>>> import numpy as np
>>> np.set_printoptions(precision=3, suppress=True, linewidth=200)
>>> rnd = lambda a: np.round(a, 3) + 0
>>> K = np.loadtxt("a.csv", delimiter=",")
>>> print(K)
[[8. 1. 8. 1. 8. 1.]
 [9. 1. 9. 1. 9. 1.]
 [0. 7. 0. 7. 0. 7.]
 [8. 1. 8. 1. 8. 1.]
 [9. 1. 9. 1. 9. 1.]
 [0. 7. 0. 7. 0. 7.]]
>>> Uu, sigma, vt = np.linalg.svd(K)
>>> evecs = vt[:(sigma > 1e-8).sum()]
>>> rng = np.random.default_rng(974455)
>>> x = K[1] + -3 * K[0] + rng.integers(2) * np.eye(6)[1]
>>> print(x)
[-15.  -1. -15.  -2. -15.  -2.]
>>> print(np.linalg.matrix_rank(np.vstack([K, x])))
3
>>> print(rnd(evecs.T @ evecs))
[[0.333 0.    0.333 0.    0.333 0.   ]
 [0.    0.333 0.    0.333 0.    0.333]
 [0.333 0.    0.333 0.    0.333 0.   ]
 [0.    0.333 0.    0.333 0.    0.333]
 [0.333 0.    0.333 0.    0.333 0.   ]
 [0.    0.333 0.    0.333 0.    0.333]]
>>> print(rnd(np.linalg.norm(x - evecs.T @ evecs @ x)))
0.816
>>> print(rnd(np.diag(evecs.T @ evecs)))
[0.333 0.333 0.333 0.333 0.333 0.333]
>>> print(K.ravel(order="F"))
[8. 9. 0. 8. 9. 0. 1. 1. 7. 1. 1. 7. 8. 9. 0. 8. 9. 0. 1. 1. 7. 1. 1. 7. 8. 9. 0. 8. 9. 0. 1. 1. 7. 1. 1. 7.]
>>> print(K.reshape(2, -1))
[[8. 1. 8. 1. 8. 1. 9. 1. 9. 1. 9. 1. 0. 7. 0. 7. 0. 7.]
 [8. 1. 8. 1. 8. 1. 9. 1. 9. 1. 9. 1. 0. 7. 0. 7. 0. 7.]]
>>> T = K.reshape(6, 2, -1)
>>> print(np.einsum("ihd,ihd->ih", T, T))
[[129.  66.]
 [163.  83.]
 [ 49.  98.]
 [129.  66.]
 [163.  83.]
 [ 49.  98.]]
>>> print(T.transpose(1, 0, 2))
[[[8. 1. 8.]
  [9. 1. 9.]
  [0. 7. 0.]
  [8. 1. 8.]
  [9. 1. 9.]
  [0. 7. 0.]]

 [[1. 8. 1.]
  [1. 9. 1.]
  [7. 0. 7.]
  [1. 8. 1.]
  [1. 9. 1.]
  [7. 0. 7.]]]
>>> print(T[:, 0])
[[8. 1. 8.]
 [9. 1. 9.]
 [0. 7. 0.]
 [8. 1. 8.]
 [9. 1. 9.]
 [0. 7. 0.]]
>>> print(np.einsum("ihd,jhd->hij", T, T).shape)
(2, 6, 6)
>>> print(T.shape)
(6, 2, 3)
>>> print(rnd(np.linalg.norm(K[4] - K[0])))
1.732
>>> print(rnd(np.linalg.norm(K, axis=1)))
[13.964 15.684 12.124 13.964 15.684 12.124]
>>> print(rnd(np.linalg.norm(K[4], 1)), rnd(np.linalg.norm(K[4], np.inf)))
30.0 9.0
>>> print(rnd(np.linalg.norm(K, axis=0)))
[17.029 10.1   17.029 10.1   17.029 10.1  ]
>>> print(rnd(np.linalg.norm(K, "nuc")))
46.771
>>> T = np.stack([K, -1 * K, K[::-1]])
>>> print(np.einsum("bij,cij->bc", T, T))
[[ 1176. -1176.   576.]
 [-1176.  1176.  -576.]
 [  576.  -576.  1176.]]
>>> print((T @ K.T).shape)
(3, 6, 6)
>>> print(T.shape)
(3, 6, 6)
>>> rank = np.linalg.matrix_rank(K)
>>> print(rank)
2
>>> N = np.linalg.svd(K)[2][rank:].T
>>> print(np.allclose(K @ N, 0))
True
>>> print(N.shape)
(6, 4)
>>> print(rnd(N @ N.T))
[[ 0.667  0.    -0.333  0.    -0.333  0.   ]
 [ 0.     0.667  0.    -0.333  0.    -0.333]
 [-0.333  0.     0.667  0.    -0.333  0.   ]
 [ 0.    -0.333  0.     0.667  0.    -0.333]
 [-0.333  0.    -0.333  0.     0.667  0.   ]
 [ 0.    -0.333  0.    -0.333  0.     0.667]]
>>> print([int(np.linalg.matrix_rank(np.delete(K, i, axis=0))) for i in range(6)])
[2, 2, 2, 2, 2, 2]
>>> J = rng.normal(size=(20, 3))
>>> J = 3 * J / np.linalg.norm(J, axis=1, keepdims=True)
>>> print(rnd(J))
[[ 1.191  0.5   -2.708]
 [ 2.915  0.71  -0.015]
 [ 1.12   0.141 -2.779]
 [ 2.695 -0.103  1.313]
 [-2.367 -1.65   0.821]
 [ 1.59   1.259 -2.211]
 [-1.114 -2.781  0.16 ]
 [ 1.803  2.301 -0.675]
 [-2.404  0.739  1.636]
 [-2.522  0.21  -1.611]
 [-1.276  2.642 -0.624]
 [-2.095  1.524  1.513]
 [-2.937 -0.489 -0.364]
 [ 0.221 -0.913 -2.849]
 [ 0.416  0.633 -2.903]
 [ 1.207 -2.621  0.82 ]
 [ 0.317 -1.704 -2.449]
 [-0.485 -1.979 -2.202]
 [ 2.354 -1.745 -0.644]
 [-1.899 -0.398  2.288]]
>>> Uu, sigma, vt = np.linalg.svd(J, full_matrices=False)
>>> print(rnd(sigma / sigma[0]))
[1.    0.775 0.732]
>>> print(rnd(Uu.T @ Uu))
[[1. 0. 0.]
 [0. 1. 0.]
 [0. 0. 1.]]
>>> print(Uu.shape, sigma.shape, vt.shape)
(20, 3) (3,) (3, 3)
>>> print(np.abs(Uu[:, 0]).round(6).argmax())
19
>>> cen = J - J.mean(axis=0)
>>> evecs = np.linalg.svd(cen)[2][:1]
>>> A2 = cen - cen @ evecs.T @ evecs
>>> print(rnd(np.linalg.norm(A2) / np.linalg.norm(cen)))
0.721
>>> print(rnd(np.diag(evecs.T @ evecs)))
[0.67  0.005 0.325]
>>> E = np.load("x.npy")
>>> print(E)
[[ 0. -2. -4.]
 [-2.  0.  0.]
 [-4.  0.  0.]]
>>> labels = rng.permutation(3)
>>> print(labels)
[0 1 2]
>>> A2 = E[labels][:, labels]
>>> print(A2)
[[ 0. -2. -4.]
 [-2.  0.  0.]
 [-4.  0.  0.]]
>>> feats = np.load("layer0.npy")
>>> print(feats)
[[ 1.144  2.611  0.936]
 [-0.213  2.906  0.713]
 [ 1.791  1.437 -1.931]
 [-0.416  1.898 -2.285]
 [ 1.211 -1.55   2.265]
 [-1.958 -2.239  0.39 ]
 [-0.949 -2.846  0.009]
 [ 1.825  1.786 -1.574]
 [ 1.54  -2.564  0.23 ]
 [-1.28  -1.457  2.289]
 [-2.255  1.717  0.983]
 [ 2.079 -0.484 -2.108]
 [ 2.697  0.389 -1.254]
 [ 1.082 -2.211 -1.715]
 [ 0.368  2.863  0.817]
 [ 0.826  0.63   2.814]
 [ 1.748 -1.971 -1.434]
 [ 1.493 -1.615 -2.04 ]
 [-0.34  -2.358 -1.823]
 [-1.409  0.629 -2.573]
 [-0.653 -2.807 -0.833]
 [-2.158 -0.096 -2.081]
 [-1.181  1.709  2.164]
 [ 1.854  2.084  1.104]
 [-0.545 -2.82   0.865]
 [-0.123 -2.926  0.652]
 [-1.593  2.465  0.621]]
>>> cen = (feats - feats.mean(axis=0)) / feats.std(axis=0)
>>> print(rnd(cen.std(axis=0)))
[1. 1. 1.]
>>> beta = np.linalg.lstsq(np.delete(cen, 1, axis=1), cen[:, 1])[0]
>>> print(rnd(1 - np.var(cen[:, 1] - np.delete(cen, 1, axis=1) @ beta)))
0.016
>>> print(rnd(beta))
[0.056 0.123]
>>> Z = feats[[1, 24]].astype(float)
>>> for _ in range(6):
...     labels = np.linalg.norm(feats[:, None] - Z, axis=-1).argmin(axis=1)
...     Z = np.array([feats[labels == j].mean(axis=0) for j in range(2)])
... 
>>> print(labels)
[0 0 0 0 1 1 1 0 1 1 0 1 0 1 0 0 1 1 1 0 1 1 0 0 1 1 0]
>>> print(np.bincount(labels))
[13 14]
>>> print(rnd(Z[1] - Z[0]))
[-0.183 -3.775 -0.422]
>>> x = np.array([5, 5, -4])
>>> y = feats @ x
>>> print(rnd(np.linalg.lstsq(feats, y)[0]))
[ 5.  5. -4.]
>>> y = y + 0.05 * rng.normal(size=27)
>>> print(rnd(y))
[ 14.972  10.616  23.856  16.59  -10.797 -22.553 -18.968  24.343  -6.055 -22.829  -6.622  16.451  20.406   1.18   12.917  -4.002   4.534   7.537  -6.207   6.447 -14.009  -2.898  -5.943  15.343
 -20.257 -17.821   1.871]
>>> beta, *_ = np.linalg.lstsq(feats, y)
>>> print([round(float(np.linalg.norm(np.linalg.solve(feats.T @ feats + lam * np.eye(3), feats.T @ y))), 2) for lam in (0, 1, 10, 100)])
[8.12, 8.02, 7.24, 3.71]
>>> print(beta.round())
[ 5.  5. -4.]
>>> print(rnd(feats.T @ (y - feats @ beta)))
[0. 0. 0.]
>>> x = np.array([0, 0, -2])
>>> print(E * x)
[[ 0. -0.  8.]
 [-0.  0. -0.]
 [-0.  0. -0.]]
>>> print(np.linalg.norm(E @ x) <= np.linalg.norm(E, 2) * np.linalg.norm(x) + 1e-9)
True
>>> print(E @ np.ones(3))
[-6. -2. -4.]
>>> print(E @ x)
[8. 0. 0.]
>>> print(E @ (2 * x))
[16.  0.  0.]
>>> P = feats @ np.linalg.solve(feats.T @ feats, feats.T)
>>> print(rnd(P @ feats[:, 0]))
[ 1.144 -0.213  1.791 -0.416  1.211 -1.958 -0.949  1.825  1.54  -1.28  -2.255  2.079  2.697  1.082  0.368  0.826  1.748  1.493 -0.34  -1.409 -0.653 -2.158 -1.181  1.854 -0.545 -0.123 -1.593]
>>> print(np.allclose(P @ P, P))
True
>>> data = np.load("case8.npy")
>>> print(data)
[[ 0.  3. -3.]
 [ 3.  1. -4.]
 [ 0.  0.  2.]]
>>> labels = rng.permutation(3)
>>> print(labels)
[2 0 1]
>>> A2 = data[labels][:, labels]
>>> print(np.trace(A2))
3.0
>>> print(np.diag(A2))
[2. 0. 1.]
>>> print(rnd(np.linalg.det(A2)), rnd(np.linalg.det(data[labels])))
-18.0 -18.0
>>> print(A2)
[[ 2.  0.  0.]
 [-3.  0.  3.]
 [-4.  3.  1.]]
>>> m1 = np.load("sample6.npy")
>>> print(m1)
[[ 1 -3  1 -1]
 [-2 -2 -3 -3]
 [-2 -2 -3 -3]]
>>> print(np.abs(np.diag(np.linalg.qr(m1)[1])) > 1e-9)
[ True  True False]
>>> print(rnd(np.trace(np.linalg.pinv(m1) @ m1)))
2.0
>>> print(rnd(m1 @ np.linalg.pinv(m1) @ m1))
[[ 1. -3.  1. -1.]
 [-2. -2. -3. -3.]
 [-2. -2. -3. -3.]]
>>> print(np.allclose(m1[:-1].T @ np.linalg.lstsq(m1[:-1].T, m1[-1])[0], m1[-1]))
True
